In [1]: import numpy as np

In [2]: np.set_printoptions(precision=3, suppress=True, linewidth=160, legacy="1.25")

In [3]: def rd(a):
   ...:     return np.round(a, 3) + 0
   ...: 

In [4]: m1 = np.array([[4, 7, 5, 8, 6, 5],
   ...:     [8, 3, 6, 3, 8, 1],
   ...:     [9, 0, 8, 0, 3, 6],
   ...:     [5, 1, 3, 8, 9, 4]])

In [5]: m1[1] = m1[0]

In [6]: m1
Out[6]: 
array([[4, 7, 5, 8, 6, 5],
       [4, 7, 5, 8, 6, 5],
       [9, 0, 8, 0, 3, 6],
       [5, 1, 3, 8, 9, 4]])

In [7]: rd(m1 @ np.linalg.pinv(m1) @ m1)
Out[7]: 
array([[4., 7., 5., 8., 6., 5.],
       [4., 7., 5., 8., 6., 5.],
       [9., 0., 8., 0., 3., 6.],
       [5., 1., 3., 8., 9., 4.]])

In [8]: np.allclose(m1[:-1].T @ np.linalg.lstsq(m1[:-1].T, m1[-1])[0], m1[-1])
Out[8]: False

In [9]: feats, _ = np.linalg.qr(np.array([[0.1, -1.6, 0.0, -0.8, 0.4, 1.3],
   ...:     [1.0, 0.0, 0.3, -1.7, -0.9, -0.4],
   ...:     [-0.3, -0.3, 1.3, -0.6, -0.9, 0.4],
   ...:     [-0.6, -1.2, 1.7, -1.8, 1.6, 0.0],
   ...:     [-0.4, 0.4, 1.5, -0.6, 0.3, -1.1],
   ...:     [0.6, -1.9, 0.2, 0.7, -1.6, -0.9]]))

In [10]: rd(feats)
Out[10]: 
array([[-0.071,  0.567,  0.221, -0.429,  0.186, -0.637],
       [-0.711, -0.119, -0.562, -0.402,  0.004,  0.051],
       [ 0.213,  0.144, -0.423,  0.19 ,  0.845,  0.076],
       [ 0.426,  0.505, -0.331, -0.385, -0.314,  0.454],
       [ 0.284, -0.097, -0.588,  0.268, -0.354, -0.606],
       [-0.426,  0.616, -0.034,  0.631, -0.166,  0.11 ]])

In [11]: def softmax(z):
    ...:     e = np.exp(z - z.max(axis=-1, keepdims=True))
    ...:     return e / e.sum(axis=-1, keepdims=True)
    ...: 

In [12]: rd(softmax(10 * feats[0]))
Out[12]: array([0.002, 0.947, 0.03 , 0.   , 0.021, 0.   ])

In [13]: rd(softmax(feats[0]))
Out[13]: array([0.147, 0.279, 0.197, 0.103, 0.19 , 0.084])

In [14]: scores = feats @ feats.T / np.sqrt(6)

In [15]: rd(softmax(scores))
Out[15]: 
array([[0.231, 0.154, 0.154, 0.154, 0.154, 0.154],
       [0.154, 0.231, 0.154, 0.154, 0.154, 0.154],
       [0.154, 0.154, 0.231, 0.154, 0.154, 0.154],
       [0.154, 0.154, 0.154, 0.231, 0.154, 0.154],
       [0.154, 0.154, 0.154, 0.154, 0.231, 0.154],
       [0.154, 0.154, 0.154, 0.154, 0.154, 0.231]])

In [16]: rd(softmax(scores)[0] @ feats)
Out[16]: array([-0.049,  0.292, -0.247, -0.053,  0.045, -0.134])

In [17]: rd(softmax(scores + np.triu(np.full(scores.shape, -np.inf), 1)))
Out[17]: 
array([[1.   , 0.   , 0.   , 0.   , 0.   , 0.   ],
       [0.399, 0.601, 0.   , 0.   , 0.   , 0.   ],
       [0.285, 0.285, 0.429, 0.   , 0.   , 0.   ],
       [0.222, 0.222, 0.222, 0.334, 0.   , 0.   ],
       [0.182, 0.182, 0.182, 0.182, 0.273, 0.   ],
       [0.154, 0.154, 0.154, 0.154, 0.154, 0.231]])

In [18]: J = np.load("block2.npy")

In [19]: J
Out[19]: 
array([[-1.8,  0.2, -0.7],
       [-0.6,  1.7,  1.1],
       [-4.2,  0.4,  0.6],
       [-2.7, -0.3,  0.8],
       [-0.6, -2.1,  0.9],
       [-6.3,  0.2,  0.2]])

In [20]: q, R = np.linalg.qr(J)

In [21]: q.shape, R.shape
Out[21]: ((6, 3), (3, 3))

In [22]: rd(abs(R[0, 0])), rd(np.linalg.norm(J[:, 0]))
Out[22]: (8.281, 8.281)

In [23]: x = np.array([1, 3, 1])

In [24]: target = J @ x

In [25]: beta, lr = np.zeros(3), 1 / np.linalg.norm(J, 2) ** 2

In [26]: for i in range(300):
    ...:     beta -= lr * J.T @ (J @ beta - target)
    ...:     if i % 50 == 0: print(i, round(np.linalg.norm(J @ beta - target), 3))
    ...: 
0 7.534
50 0.235
100 0.025
150 0.003
200 0.0
250 0.0

In [27]: rd(beta)
Out[27]: array([1., 3., 1.])

In [28]: q, V = np.linalg.qr(J[:, :1])[0], np.linalg.qr(J[:, 1:])[0]

In [29]: sv = np.linalg.svd(q.T @ V, compute_uv=False)

In [30]: rd(np.linalg.norm(q @ q.T - V @ V.T, 2))
Out[30]: 1.0

In [31]: P = J @ np.linalg.solve(J.T @ J, J.T)

In [32]: rd(P @ J[:, 1])
Out[32]: array([ 0.2,  1.7,  0.4, -0.3, -2.1,  0.2])

In [33]: rd(np.linalg.eigvalsh(P))
Out[33]: array([0., 0., 0., 1., 1., 1.])

In [34]: np.allclose(P @ P, P)
Out[34]: True

In [35]: out = np.c_[J[:, :1] @ np.array([[1]]), np.array([2, 3, 2, 0, 2, 3])]

In [36]: out
Out[36]: 
array([[-1.8,  2. ],
       [-0.6,  3. ],
       [-4.2,  2. ],
       [-2.7,  0. ],
       [-0.6,  2. ],
       [-6.3,  3. ]])

In [37]: np.linalg.matrix_rank(out)
Out[37]: 2
